$ python3 -q
>>> import numpy as np
>>> import numpy.linalg as la
>>> np.set_printoptions(precision=2, suppress=True, linewidth=160, sign=" ")
>>> A = np.array([[1, 3, 1, 3], [-1, 2, -1, 2], [1, 3, 1, 3], [-1, 2, -1, 2]])
>>> A
array([[ 1,  3,  1,  3],
       [-1,  2, -1,  2],
       [ 1,  3,  1,  3],
       [-1,  2, -1,  2]])
>>> np.round(np.sort(np.abs(la.eigvals(A))), 2) + 0
array([ 0.  ,  0.  ,  4.47,  4.47])
>>> np.allclose(A, A.T)
False
>>> print(round(float(np.abs(la.eigvals(A)).max()), 2))
4.47
>>> print((A + A.T) / 2)
[[ 1.  1.  1.  1.]
 [ 1.  2.  1.  2.]
 [ 1.  1.  1.  1.]
 [ 1.  2.  1.  2.]]
>>> print(A @ A)
[[-4 18 -4 18]
 [-6  2 -6  2]
 [-4 18 -4 18]
 [-6  2 -6  2]]
>>> print(np.trace(A))
6
>>> Uu, sigma, VT = la.svd(A)
>>> sigma.round(2) + 0
array([ 7.24,  2.76,  0.  ,  0.  ])
>>> np.argmax(sigma[:-1] / (sigma[1:] + 1e-6)) + 1
np.int64(2)
>>> B = Uu[:, :2] @ np.diag(sigma[:2]) @ VT[:2]
>>> la.matrix_rank(A, rtol=0.05)
np.int64(2)
>>> print(round(np.abs(A - B).max(), 2))
0.0
>>> round(la.norm(A - B, 2), 2), round(float(sigma[2]), 2)
(np.float64(0.0), 0.0)
>>> print(la.matrix_rank(B))
2
>>> round(float(la.norm(A - B) / la.norm(A)), 2)
0.0
>>> B
array([[ 1.,  3.,  1.,  3.],
       [-1.,  2., -1.,  2.],
       [ 1.,  3.,  1.,  3.],
       [-1.,  2., -1.,  2.]])
>>> J = np.loadtxt("x.csv", delimiter=",")
>>> J
array([[-21.64,  -3.75,  13.51, -11.69,  -5.98,  27.46, -62.74,  31.28,  -7.78,  27.24],
       [-17.54,  -1.12,   8.37,  -8.37,  -5.75,  21.5 , -48.74,  23.37,  -5.45,  19.04],
       [-17.31,  -0.99,   8.1 ,  -8.19,  -5.73,  21.17, -47.97,  22.94,  -5.33,  18.59],
       [-15.31,   0.12,   5.87,  -6.75,  -5.57,  18.32, -41.32,  19.29,  -4.32,  14.85],
       [-11.78,   1.74,   2.49,  -4.53,  -5.17,  13.44, -30.01,  13.28,  -2.76,   8.78],
       [-11.6 ,   1.81,   2.33,  -4.43,  -5.15,  13.2 , -29.44,  12.99,  -2.69,   8.49],
       [ -9.8 ,   2.41,   0.95,  -3.5 ,  -4.87,  10.8 , -23.93,  10.19,  -2.03,   5.75],
       [ -7.15,   2.94,  -0.57,  -2.38,  -4.32,   7.41, -16.18,   6.44,  -1.26,   2.25],
       [ -6.27,   3.  ,  -0.92,  -2.08,  -4.08,   6.32, -13.72,   5.32,  -1.05,   1.27],
       [ -5.49,   2.99,  -1.14,  -1.85,  -3.84,   5.4 , -11.64,   4.4 ,  -0.9 ,   0.51],
       [ -3.72,   2.7 ,  -1.31,  -1.44,  -3.15,   3.39,  -7.18,   2.56,  -0.65,  -0.79],
       [ -1.92,   1.87,  -0.92,  -1.08,  -2.1 ,   1.55,  -3.21,   1.11,  -0.48,  -1.24],
       [ -1.85,   1.83,  -0.9 ,  -1.06,  -2.05,   1.49,  -3.08,   1.07,  -0.48,  -1.23],
       [ -1.53,   1.59,  -0.76,  -0.98,  -1.79,   1.2 ,  -2.45,   0.86,  -0.44,  -1.17],
       [ -1.15,   1.27,  -0.57,  -0.85,  -1.45,   0.87,  -1.76,   0.64,  -0.39,  -1.02],
       [ -1.06,   1.19,  -0.53,  -0.81,  -1.36,   0.79,  -1.61,   0.59,  -0.38,  -0.98],
       [ -0.45,   0.56,  -0.2 ,  -0.46,  -0.66,   0.31,  -0.63,   0.26,  -0.22,  -0.52],
       [  0.25,  -0.35,   0.05,   0.4 ,   0.46,  -0.17,   0.33,  -0.19,   0.21,   0.37],
       [  0.58,  -0.82,  -0.02,   1.17,   1.17,  -0.37,   0.75,  -0.54,   0.62,   0.9 ],
       [  0.61,  -0.87,  -0.04,   1.28,   1.25,  -0.39,   0.79,  -0.59,   0.67,   0.96],
       [  0.84,  -1.18,  -0.29,   2.09,   1.84,  -0.53,   1.11,  -0.97,   1.13,   1.33],
       [  1.04,  -1.42,  -0.75,   3.13,   2.48,  -0.68,   1.46,  -1.49,   1.72,   1.65],
       [  1.26,  -1.59,  -1.53,   4.56,   3.22,  -0.87,   1.94,  -2.26,   2.54,   1.87],
       [  1.26,  -1.59,  -1.55,   4.6 ,   3.24,  -0.88,   1.95,  -2.28,   2.57,   1.88],
       [  1.34,  -1.62,  -1.95,   5.24,   3.54,  -0.96,   2.18,  -2.65,   2.94,   1.92],
       [  2.4 ,  -0.02, -11.02,  16.68,   7.31,  -2.88,   7.4 , -10.38,   9.87,  -0.49],
       [  2.87,   1.36, -15.85,  21.96,   8.59,  -3.99,  10.45, -14.42,  13.13,  -2.65],
       [  3.45,   3.24, -21.72,  28.11,   9.9 ,  -5.43,  14.36, -19.35,  16.96,  -5.63],
       [  4.18,   5.73, -28.98,  35.45,  11.29,  -7.3 ,  19.42, -25.49,  21.56,  -9.65],
       [  4.26,   6.  , -29.74,  36.21,  11.43,  -7.51,  19.97, -26.13,  22.04, -10.09],
       [  5.34,   9.72, -39.95,  46.2 ,  13.11, -10.29,  27.43, -34.82,  28.33, -16.21]])
>>> cen = J - J.mean(axis=0)
>>> vecs = la.svd(cen)[2][:3]
>>> B = cen - cen @ vecs.T @ vecs
>>> la.norm(B, axis=1).round(6).argmax()
np.int64(0)
>>> np.round(np.cov(cen @ vecs.T, rowvar=False), 2) + 0
array([[ 1180.5 ,     0.  ,     0.  ],
       [    0.  ,   122.02,     0.  ],
       [    0.  ,     0.  ,    14.87]])
>>> np.round(B.std(axis=0), 2) + 0
array([ 0.,  0.,  0.,  0.,  0.,  0.,  0.,  0.,  0.,  0.])
>>> print(np.diag(vecs.T @ vecs))
[ 0.14  0.24  0.36  0.47  0.25  0.13  0.62  0.18  0.16  0.43]
>>> C = J[[15, 12]].astype(float)
>>> for _ in range(5):
...     lab = la.norm(J[:, None] - C, axis=-1).argmin(axis=1)
...     C = np.array([J[lab == j].mean(axis=0) for j in range(2)])
... 
>>> lab
array([ 1,  1,  1,  1,  1,  1,  1,  1,  0,  0,  0,  0,  0,  0,  0,  0,  0,  0,  0,  0,  0,  0,  0,  0,  0,  0,  0,  0,  0,  0,  0])
>>> np.abs(C[1] - C[0]).argmax()
np.int64(6)
>>> w1 = np.array([[2, 1, 0, 1, 2],
...     [0, 0, 1, 0, 0],
...     [2, 0, 1, 0, 1],
...     [0, 2, 0, 0, 2],
...     [1, 0, 1, 1, 0],
...     [0, 0, 2, 2, 2],
...     [0, 2, 0, 2, 0],
...     [2, 2, 0, 2, 2],
...     [2, 2, 1, 1, 0],
...     [0, 0, 1, 2, 1]])
>>> c = np.array([-2, 0, -3, 1, 3])
>>> act = np.maximum(J @ w1 + c, 0)
>>> print(la.matrix_rank(act))
5
>>> (act > 0).mean(axis=0)
array([ 0.35,  0.45,  0.35,  0.42,  0.84])
>>> C = np.array([[0, 0, 2], [0, 0, 2], [0, 3, 3], [3, 3, 1], [0, 1, 0]])
>>> w1 @ C
array([[  3,   5,   7],
       [  0,   3,   3],
       [  0,   4,   7],
       [  0,   2,   4],
       [  3,   6,   6],
       [  6,  14,   8],
       [  6,   6,   6],
       [  6,   8,  10],
       [  3,   6,  12],
       [  6,  10,   5]])
>>> gram = np.cov(J, rowvar=False)
>>> print(np.round(la.eigvalsh(gram)[::-1], 2) + 0)
[ 1180.5    122.02    14.87     0.       0.       0.       0.       0.       0.       0.  ]
>>> np.argwhere(np.triu(np.abs(np.corrcoef(J.T)) > 0.8, 1))
array([[ 0,  4],
       [ 0,  5],
       [ 0,  6],
       [ 0,  7],
       [ 0,  9],
       [ 2,  3],
       [ 2,  4],
       [ 2,  7],
       [ 2,  8],
       [ 2,  9],
       [ 3,  4],
       [ 3,  7],
       [ 3,  8],
       [ 4,  5],
       [ 4,  6],
       [ 4,  7],
       [ 4,  8],
       [ 5,  6],
       [ 5,  7],
       [ 5,  9],
       [ 6,  7],
       [ 6,  9],
       [ 7,  8],
       [ 7,  9]])
>>> print(gram.shape)
(10, 10)
>>> B = J / np.sqrt((J ** 2).mean(axis=1, keepdims=True))
>>> la.matrix_rank(B) == la.matrix_rank(J)
np.True_
>>> print(la.norm(B, axis=1))
[ 3.16  3.16  3.16  3.16  3.16  3.16  3.16  3.16  3.16  3.16  3.16  3.16  3.16  3.16  3.16  3.16  3.16  3.16  3.16  3.16  3.16  3.16  3.16  3.16  3.16  3.16
  3.16  3.16  3.16  3.16  3.16]
>>> X = np.load("run4.npy")
>>> X
array([[  4,   4,   4,   4,   4,   4,   4,   4,   4,   4],
       [  4,   8,   8,   8,   8,   8,   8,   8,   8,   8],
       [  4,   8,  12,  12,  12,  12,  12,  12,  12,  12],
       [  4,   8,  12,  16,  16,  16,  16,  16,  16,  16],
       [  4,   8,  12,  16,  20,  20,  20,  20,  20,  20],
       [  4,   8,  12,  16,  20,  24,  24,  24,  24,  24],
       [  4,   8,  12,  16,  20,  24,  28,  28,  28,  28],
       [  4,   8,  12,  16,  20,  24,  28,  32,  32,  32],
       [  4,   8,  12,  16,  20,  24,  28,  32,  36,  36],
       [  4,   8,  12,  16,  20,  24,  28,  32,  36,  40]])
>>> vals, vecs = la.eigh(X)
>>> x = np.array([-3, -3, 2, 1, -1, 1, -1, 2, -1, 2])
>>> x @ X @ x
np.int64(280)
>>> print(x @ X @ x / (x @ x), round(float(vals[0]), 2), np.round(vals[-1], 2))
8.0 1.02 179.06
>>> la.eigvalsh(X[1:, 1:])
array([   1.03,    1.13,    1.32,    1.66,    2.31,    3.65,    7.02,   19.57,  178.32])
>>> print(np.abs(X).sum(axis=1).max(), round(np.abs(vals).max(), 2))
220 179.06
>>> x = np.ones(10)
>>> for _ in range(3):
...     x = X @ x
...     x /= la.norm(x)
...     print(round(x @ X @ x, 2))
... 
178.83
179.06
179.06
>>> round(la.eigvalsh(X)[-1], 2)
np.float64(179.06)
>>> x
array([ 0.07,  0.13,  0.19,  0.25,  0.3 ,  0.34,  0.38,  0.41,  0.43,  0.44])
>>> X @ X
array([[  160,   304,   432,   544,   640,   720,   784,   832,   864,   880],
       [  304,   592,   848,  1072,  1264,  1424,  1552,  1648,  1712,  1744],
       [  432,   848,  1232,  1568,  1856,  2096,  2288,  2432,  2528,  2576],
       [  544,  1072,  1568,  2016,  2400,  2720,  2976,  3168,  3296,  3360],
       [  640,  1264,  1856,  2400,  2880,  3280,  3600,  3840,  4000,  4080],
       [  720,  1424,  2096,  2720,  3280,  3760,  4144,  4432,  4624,  4720],
       [  784,  1552,  2288,  2976,  3600,  4144,  4592,  4928,  5152,  5264],
       [  832,  1648,  2432,  3168,  3840,  4432,  4928,  5312,  5568,  5696],
       [  864,  1712,  2528,  3296,  4000,  4624,  5152,  5568,  5856,  6000],
       [  880,  1744,  2576,  3360,  4080,  4720,  5264,  5696,  6000,  6160]])
>>> (X + X.T) / 2
array([[  4.,   4.,   4.,   4.,   4.,   4.,   4.,   4.,   4.,   4.],
       [  4.,   8.,   8.,   8.,   8.,   8.,   8.,   8.,   8.,   8.],
       [  4.,   8.,  12.,  12.,  12.,  12.,  12.,  12.,  12.,  12.],
       [  4.,   8.,  12.,  16.,  16.,  16.,  16.,  16.,  16.,  16.],
       [  4.,   8.,  12.,  16.,  20.,  20.,  20.,  20.,  20.,  20.],
       [  4.,   8.,  12.,  16.,  20.,  24.,  24.,  24.,  24.,  24.],
       [  4.,   8.,  12.,  16.,  20.,  24.,  28.,  28.,  28.,  28.],
       [  4.,   8.,  12.,  16.,  20.,  24.,  28.,  32.,  32.,  32.],
       [  4.,   8.,  12.,  16.,  20.,  24.,  28.,  32.,  36.,  36.],
       [  4.,   8.,  12.,  16.,  20.,  24.,  28.,  32.,  36.,  40.]])
>>> np.sort(np.abs(la.eigvals(X)))
array([   1.02,    1.1 ,    1.23,    1.46,    1.86,    2.57,    4.  ,    7.49,   20.2 ,  179.06])
>>> print(la.matrix_power(X, 2))
[[  160   304   432   544   640   720   784   832   864   880]
 [  304   592   848  1072  1264  1424  1552  1648  1712  1744]
 [  432   848  1232  1568  1856  2096  2288  2432  2528  2576]
 [  544  1072  1568  2016  2400  2720  2976  3168  3296  3360]
 [  640  1264  1856  2400  2880  3280  3600  3840  4000  4080]
 [  720  1424  2096  2720  3280  3760  4144  4432  4624  4720]
 [  784  1552  2288  2976  3600  4144  4592  4928  5152  5264]
 [  832  1648  2432  3168  3840  4432  4928  5312  5568  5696]
 [  864  1712  2528  3296  4000  4624  5152  5568  5856  6000]
 [  880  1744  2576  3360  4080  4720  5264  5696  6000  6160]]
>>> print(np.trace(X))
220
>>> B = X / la.norm(X, axis=1, keepdims=True)
>>> gram = B @ B.T
>>> print(round(float(np.degrees(np.arccos(np.clip(gram[2, 9], -1, 1)))), 2))
20.76
>>> T = np.stack([X, -1 * X, X[::-1]])
>>> la.norm(T, axis=(1, 2))
array([ 180.44,  180.44,  180.44])
>>> print(T.sum(axis=0))
[[  4   8  12  16  20  24  28  32  36  40]
 [  4   8  12  16  20  24  28  32  36  36]
 [  4   8  12  16  20  24  28  32  32  32]
 [  4   8  12  16  20  24  28  28  28  28]
 [  4   8  12  16  20  24  24  24  24  24]
 [  4   8  12  16  20  20  20  20  20  20]
 [  4   8  12  16  16  16  16  16  16  16]
 [  4   8  12  12  12  12  12  12  12  12]
 [  4   8   8   8   8   8   8   8   8   8]
 [  4   4   4   4   4   4   4   4   4   4]]
